% ipython --no-banner

In [1]: import numpy as np

In [2]: np.set_printoptions(suppress=True, linewidth=160)

In [3]: J = np.loadtxt("test16.csv", delimiter=",")

In [4]: J.round(2)
Out[4]: 
array([[ 0.1 , -0.41, -0.08,  0.9 ],
       [-0.41,  0.81, -0.04,  0.41],
       [-0.08, -0.04,  0.99,  0.08],
       [ 0.9 ,  0.41,  0.08,  0.1 ]])

In [5]: # keeps lengths

In [6]: rng = np.random.default_rng(679886)

In [7]: lab = rng.permutation(4)

In [8]: other = J[:, lab] * rng.choice([-1, 1], 4)

In [9]: other.round(2)
Out[9]: 
array([[-0.1 ,  0.9 ,  0.08,  0.41],
       [ 0.41,  0.41,  0.04, -0.81],
       [ 0.08,  0.08, -0.99,  0.04],
       [-0.9 ,  0.1 , -0.08, -0.41]])

In [10]: Uu, _, vt = np.linalg.svd(J.T @ other)

In [11]: np.round(Uu @ vt, 2) + 0
Out[11]: 
array([[-1.,  0.,  0.,  0.],
       [ 0.,  0.,  0., -1.],
       [ 0.,  0., -1.,  0.],
       [ 0.,  1.,  0.,  0.]])

In [12]: np.round(np.linalg.lstsq(J, other)[0], 2) + 0
Out[12]: 
array([[-1.,  0.,  0.,  0.],
       [ 0.,  0.,  0., -1.],
       [ 0.,  0., -1.,  0.],
       [ 0.,  1.,  0.,  0.]])

In [13]: P = np.triu(np.array([[-3, -2, 3, 1], [-1, 3, -3, 2], [-3, -3, 1, 1], [-3, -3, 2, -3]]), 1) + np.eye(4)

In [14]: other = P @ J @ np.linalg.inv(P)

In [15]: np.linalg.matrix_rank(other)
Out[15]: np.int64(4)

In [16]: K = np.loadtxt("arr.csv", delimiter=",")

In [17]: K.round(2)
Out[17]: 
array([[-1.45,  2.6 , -2.85],
       [-3.31,  5.07, -2.23],
       [ 1.78, -1.71, -3.93],
       [ 2.78, -3.04, -4.26],
       [ 0.28,  0.3 , -3.43],
       [-1.45,  2.61, -2.85],
       [-2.21,  3.61, -2.6 ],
       [ 2.09, -2.12, -4.03],
       [ 2.65, -2.87, -4.22],
       [-4.41,  6.54, -1.86],
       [ 5.17, -6.23, -5.06],
       [-3.48,  5.31, -2.17],
       [ 0.47,  0.05, -3.49],
       [-2.13,  3.51, -2.62],
       [ 0.33,  0.23, -3.44],
       [-3.5 ,  5.34, -2.17],
       [ 3.7 , -4.27, -4.57],
       [ 2.09, -2.12, -4.03],
       [ 5.06, -6.07, -5.02],
       [ 0.74, -0.33, -3.58],
       [-1.49,  2.66, -2.84],
       [ 2.79, -3.06, -4.26]])

In [18]: # rank 2

In [19]: np.linalg.cond(K) > 100
Out[19]: np.True_

In [20]: [round(float(x), 2) for x in np.linalg.svd(K, compute_uv=False)[:3]]
Out[20]: [22.56, 15.66, 0.0]

In [21]: np.argsort(-np.linalg.norm(K, axis=0).round(6), kind="stable")[:3]
Out[21]: array([1, 2, 0])

In [22]: np.round(np.linalg.norm(K, 2) / np.linalg.norm(K), 2)
Out[22]: np.float64(0.82)

In [23]: Uu, s, vt = np.linalg.svd(K)

In [24]: V = vt[:(s > 1e-8).sum()]

In [25]: vec = K[5] + 4 * K[11] + rng.integers(2) * np.eye(3)[2]

In [26]: vec.round(2)
Out[26]: array([-15.39,  23.85, -11.54])

In [27]: np.round(np.diag(V.T @ V), 2)
Out[27]: array([0.35, 0.67, 0.99])

In [28]: np.linalg.matrix_rank(np.vstack([K, vec]))
Out[28]: np.int64(2)

In [29]: other = np.array([[-1, 1]])

In [30]: M = np.block([[np.zeros((1, 1)), other], [other.T, np.zeros((2, 2))]])

In [31]: M
Out[31]: 
array([[ 0., -1.,  1.],
       [-1.,  0.,  0.],
       [ 1.,  0.,  0.]])

In [32]: np.linalg.lstsq(M[:-1].T, M[-1])[2]
Out[32]: np.int32(2)

In [33]: np.argsort(-np.linalg.norm(M, axis=0).round(6), kind="stable")[:3]
Out[33]: array([0, 1, 2])

In [34]: np.linalg.cond(M) > 100
Out[34]: np.True_

In [35]: [round(float(x), 2) for x in np.linalg.svd(M, compute_uv=False)[:3]]
Out[35]: [1.41, 1.41, 0.0]

In [36]: vals, V = np.linalg.eigh(M)

In [37]: np.round(V @ np.diag(vals) @ V.T, 2) + 0
Out[37]: 
array([[ 0., -1.,  1.],
       [-1.,  0.,  0.],
       [ 1.,  0.,  0.]])

In [38]: np.round(V.T @ M @ V, 2) + 0
Out[38]: 
array([[-1.41,  0.  ,  0.  ],
       [ 0.  ,  0.  ,  0.  ],
       [ 0.  ,  0.  ,  1.41]])

In [39]: np.abs(V[:, -1]).round(6).argmax()
Out[39]: np.int64(0)

In [40]: (vals > 1e-8).sum(), (vals < -1e-8).sum()
Out[40]: (np.int64(1), np.int64(1))

In [41]: np.round(np.linalg.svd(M, compute_uv=False), 2) + 0
Out[41]: array([1.41, 1.41, 0.  ])

In [42]: feats = np.load("case6.npy")

In [43]: feats.round(2)
Out[43]: 
array([[ 1.84,  0.7 , -0.01,  0.33],
       [-0.51,  1.37,  1.37, -0.04],
       [ 0.38, -0.08,  0.17, -1.95],
       [-0.44,  1.28, -1.45, -0.27]])

In [44]: r0 = np.array([-3, 0, 3])

In [45]: np.round(np.cross(feats[2, :3], feats[3, :3]), 2)
Out[45]: array([-0.1 ,  0.48,  0.45])

In [46]: np.round(np.correlate(feats[2], feats[3], "full"), 2) + 0
Out[46]: array([-0.1 , -0.53,  0.56,  0.  ,  3.09, -2.57,  0.87])

In [47]: round(float(np.einsum("ij,ji->", feats, feats)), 2)
Out[47]: 9.71

In [48]: round(np.linalg.eigvals(feats).sum().real, 2)
Out[48]: np.float64(3.12)

In [49]: round(np.linalg.det(feats[::-1]), 2)
Out[49]: np.float64(-16.0)

In [50]: q = feats.astype(float).copy()

In [51]: for j in range(4):
    ...:     q[:, j] -= q[:, :j] @ (q[:, :j].T @ q[:, j])
    ...:     q[:, j] /= np.linalg.norm(q[:, j])
    ...: 

In [52]: np.round(q.T @ feats, 2) + 0
Out[52]: 
array([[2., 0., 0., 0.],
       [0., 2., 0., 0.],
       [0., 0., 2., 0.],
       [0., 0., 0., 2.]])

In [53]: def softmax(z):
    ...:     e = np.exp(z - z.max(axis=-1, keepdims=True))
    ...:     return e / e.sum(axis=-1, keepdims=True)
    ...: 

In [54]: np.round(softmax(feats[1]), 2)
Out[54]: array([0.06, 0.42, 0.42, 0.1 ])

In [55]: np.round(softmax(10 * feats[1]), 2) + 0
Out[55]: array([0. , 0.5, 0.5, 0. ])

In [56]: S = feats @ feats.T / np.sqrt(4)

In [57]: softmax(S).round(6).argmax(axis=1)
Out[57]: array([0, 1, 2, 3])

In [58]: np.round(softmax(S)[1] @ feats, 2)
Out[58]: array([-0.19,  1.16,  0.85, -0.21])

In [59]: np.round(softmax(S), 2)
Out[59]: 
array([[0.71, 0.1 , 0.1 , 0.1 ],
       [0.1 , 0.71, 0.1 , 0.1 ],
       [0.1 , 0.1 , 0.71, 0.1 ],
       [0.1 , 0.1 , 0.1 , 0.71]])

In [60]: np.round(np.linalg.norm(feats, axis=0), 2)
Out[60]: array([2., 2., 2., 2.])

In [61]: np.round(feats.T @ feats, 2) + 0
Out[61]: 
array([[4., 0., 0., 0.],
       [0., 4., 0., 0.],
       [0., 0., 4., 0.],
       [0., 0., 0., 4.]])

In [62]: arr = np.array([[2, 3, -2, 2], [2, 2, 3, -2], [-2, 2, 2, 3], [3, -2, 2, 2]])

In [63]: arr
Out[63]: 
array([[ 2,  3, -2,  2],
       [ 2,  2,  3, -2],
       [-2,  2,  2,  3],
       [ 3, -2,  2,  2]])

In [64]: other = np.linalg.inv(arr)

In [65]: np.allclose(other, arr.T)
Out[65]: False

In [66]: other.round(2)
Out[66]: 
array([[ 0.12,  0.07, -0.12,  0.13],
       [ 0.13,  0.12,  0.07, -0.12],
       [-0.12,  0.13,  0.12,  0.07],
       [ 0.07, -0.12,  0.13,  0.12]])

In [67]: np.round(np.linalg.det(arr) * other, 2)
Out[67]: 
array([[-50., -30.,  50., -55.],
       [-55., -50., -30.,  50.],
       [ 50., -55., -50., -30.],
       [-30.,  50., -55., -50.]])

In [68]: q = arr.astype(float).copy()

In [69]: for j in range(4):
    ...:     q[:, j] -= q[:, :j] @ (q[:, :j].T @ q[:, j])
    ...:     q[:, j] /= np.linalg.norm(q[:, j])
    ...: 

In [70]: np.round(q.T @ q, 2) + 0
Out[70]: 
array([[1., 0., 0., 0.],
       [0., 1., 0., 0.],
       [0., 0., 1., 0.],
       [0., 0., 0., 1.]])

In [71]: F = np.diag(3 * np.array([0, 4, 3, 3])) + np.array([[1, 2, 0, -1], [0, 0, -1, 1], [-1, 2, -1, 2], [-2, -2, -1, 0]])

In [72]: F
Out[72]: 
array([[ 1,  2,  0, -1],
       [ 0, 12, -1,  1],
       [-1,  2,  8,  2],
       [-2, -2, -1,  9]])

In [73]: np.round(np.linalg.norm(F, 2) / np.linalg.norm(F), 2)
Out[73]: np.float64(0.71)

In [74]: round(np.log10(np.linalg.cond(F)))
Out[74]: 1

In [75]: [round(float(x), 2) for x in np.linalg.svd(F, compute_uv=False)[:3]]
Out[75]: [12.52, 9.69, 7.99]

In [76]: np.linalg.cond(F) > 100
Out[76]: np.False_

In [77]: other = np.array([[1, 2, 1], [1, 1, 1]])

In [78]: W2 = np.kron(other, F)

In [79]: np.linalg.matrix_rank(W2)
Out[79]: np.int64(8)

In [80]: W2
Out[80]: 
array([[ 1,  2,  0, -1,  2,  4,  0, -2,  1,  2,  0, -1],
       [ 0, 12, -1,  1,  0, 24, -2,  2,  0, 12, -1,  1],
       [-1,  2,  8,  2, -2,  4, 16,  4, -1,  2,  8,  2],
       [-2, -2, -1,  9, -4, -4, -2, 18, -2, -2, -1,  9],
       [ 1,  2,  0, -1,  1,  2,  0, -1,  1,  2,  0, -1],
       [ 0, 12, -1,  1,  0, 12, -1,  1,  0, 12, -1,  1],
       [-1,  2,  8,  2, -1,  2,  8,  2, -1,  2,  8,  2],
       [-2, -2, -1,  9, -2, -2, -1,  9, -2, -2, -1,  9]])

In [81]: X = np.load("mat.npy")

In [82]: X
Out[82]: 
array([[-3, -3, -3],
       [-3, -6, -6],
       [-3, -6, -9]])

In [83]: # symmetric

In [84]: vals, V = np.linalg.eig(X)

In [85]: np.round(X @ V[:, 0] - vals[0] * V[:, 0], 2) + 0
Out[85]: array([0., 0., 0.])

In [86]: vals.round(2)
Out[86]: array([-15.15,  -1.93,  -0.92])

In [87]: np.round(np.prod(vals), 2)
Out[87]: np.float64(-27.0)

In [88]: np.round(np.sort(np.linalg.eigvals(X @ X)), 2)
Out[88]: array([  0.85,   3.72, 229.42])

In [89]: np.round(np.sort(np.linalg.eigvals(np.linalg.inv(X))), 2)
Out[89]: array([-1.08, -0.52, -0.07])

In [90]: vec = np.array([-2, 0, -1])

In [91]: a = np.maximum(X @ vec, 0)

In [92]: a
Out[92]: array([ 9, 12, 15])

In [93]: np.round(np.tanh(X @ vec), 2)
Out[93]: array([1., 1., 1.])

In [94]: np.maximum(X @ vec, 0) - np.maximum(-X @ vec, 0)
Out[94]: array([ 9, 12, 15])

In [95]: np.flatnonzero(a > 1e-9)
Out[95]: array([0, 1, 2])

In [96]: np.round(softmax(10 * X[2]), 2) + 0
Out[96]: array([1., 0., 0.])

In [97]: S = X @ X.T / np.sqrt(3)

In [98]: np.round(softmax(S)[2] @ X, 2)
Out[98]: array([-3., -6., -9.])

In [99]: softmax(S).round(6).argmax(axis=1)
Out[99]: array([2, 2, 2])

In [100]: E = np.load("block18.npy")

In [101]: E
Out[101]: 
array([[-3.,  1.,  0.,  0.],
       [ 0., -3.,  1.,  0.],
       [ 0.,  0., -3.,  1.],
       [ 0.,  0.,  0., -3.]])

In [102]: lab = rng.permutation(4)

In [103]: lab
Out[103]: array([0, 2, 1, 3])

In [104]: other = E[lab][:, lab]

In [105]: np.trace(other)
Out[105]: np.float64(-12.0)

In [106]: np.round(np.sort(np.abs(np.linalg.eigvals(other))), 2)
Out[106]: array([3., 3., 3., 3.])

In [107]: other
Out[107]: 
array([[-3.,  0.,  1.,  0.],
       [ 0., -3.,  0.,  1.],
       [ 0.,  1., -3.,  0.],
       [ 0.,  0.,  0., -3.]])

In [108]: np.diag(other)
Out[108]: array([-3., -3., -3., -3.])
